$ ipython --no-banner

In [1]: import numpy as np

In [2]: import numpy.linalg as la

In [3]: np.set_printoptions(precision=4, suppress=True, linewidth=120)

In [4]: def rd(a):
   ...:     return np.round(a, 4) + 0
   ...: 

In [5]: feats = np.loadtxt("case5.csv", delimiter=",")

In [6]: feats
Out[6]: 
array([[-3., -2., -1.,  0.,  1.,  2.,  3.,  4.,  5.],
       [ 6.,  7.,  8.,  9., 10., 11., 12., 13., 14.],
       [15., 16., 17., 18., 19., 20., 21., 22., 23.],
       [24., 25., 26., 27., 28., 29., 30., 31., 32.],
       [33., 34., 35., 36., 37., 38., 39., 40., 41.],
       [42., 43., 44., 45., 46., 47., 48., 49., 50.],
       [51., 52., 53., 54., 55., 56., 57., 58., 59.],
       [60., 61., 62., 63., 64., 65., 66., 67., 68.],
       [69., 70., 71., 72., 73., 74., 75., 76., 77.],
       [78., 79., 80., 81., 82., 83., 84., 85., 86.]])

In [7]: U, sv, VT = la.svd(feats)

In [8]: np.argmax(sv[:-1] / (sv[1:] + 1e-6)) + 1
Out[8]: np.int64(2)

In [9]: A2 = U[:, :2] @ np.diag(sv[:2]) @ VT[:2]

In [10]: print(la.matrix_rank(feats, rtol=0.05))
1

In [11]: np.argsort(-la.norm(feats, axis=0).round(6), kind="stable")[:3]
Out[11]: array([8, 7, 6])

In [12]: la.cond(feats) > 100
Out[12]: np.True_

In [13]: la.matrix_rank(feats, rtol=0.1)
Out[13]: np.int64(1)

In [14]: rank = la.matrix_rank(feats)

In [15]: rank
Out[15]: np.int64(2)

In [16]: N = la.svd(feats)[2][rank:].T

In [17]: np.allclose(feats @ N, 0)
Out[17]: True

In [18]: [int(la.matrix_rank(feats[:, :j + 1])) for j in range(9)]
Out[18]: [1, 2, 2, 2, 2, 2, 2, 2, 2]

In [19]: [int(la.matrix_rank(feats[:i])) for i in range(1, len(feats) + 1)]
Out[19]: [1, 2, 2, 2, 2, 2, 2, 2, 2, 2]

In [20]: U, sv, VT = la.svd(feats)

In [21]: V = VT[:(sv > 1e-8).sum()]

In [22]: rng = np.random.default_rng(91)

In [23]: x0 = feats[3] + 3 * feats[2] + rng.integers(2) * np.eye(9)[0]

In [24]: x0
Out[24]: array([ 70.,  73.,  77.,  81.,  85.,  89.,  93.,  97., 101.])

In [25]: rd(np.diag(V.T @ V))
Out[25]: array([0.3778, 0.2611, 0.1778, 0.1278, 0.1111, 0.1278, 0.1778, 0.2611, 0.3778])

In [26]: np.allclose(V.T @ V @ x0, x0)
Out[26]: False

In [27]: rd(la.norm(x0 - V.T @ V @ x0))
Out[27]: np.float64(0.7888)
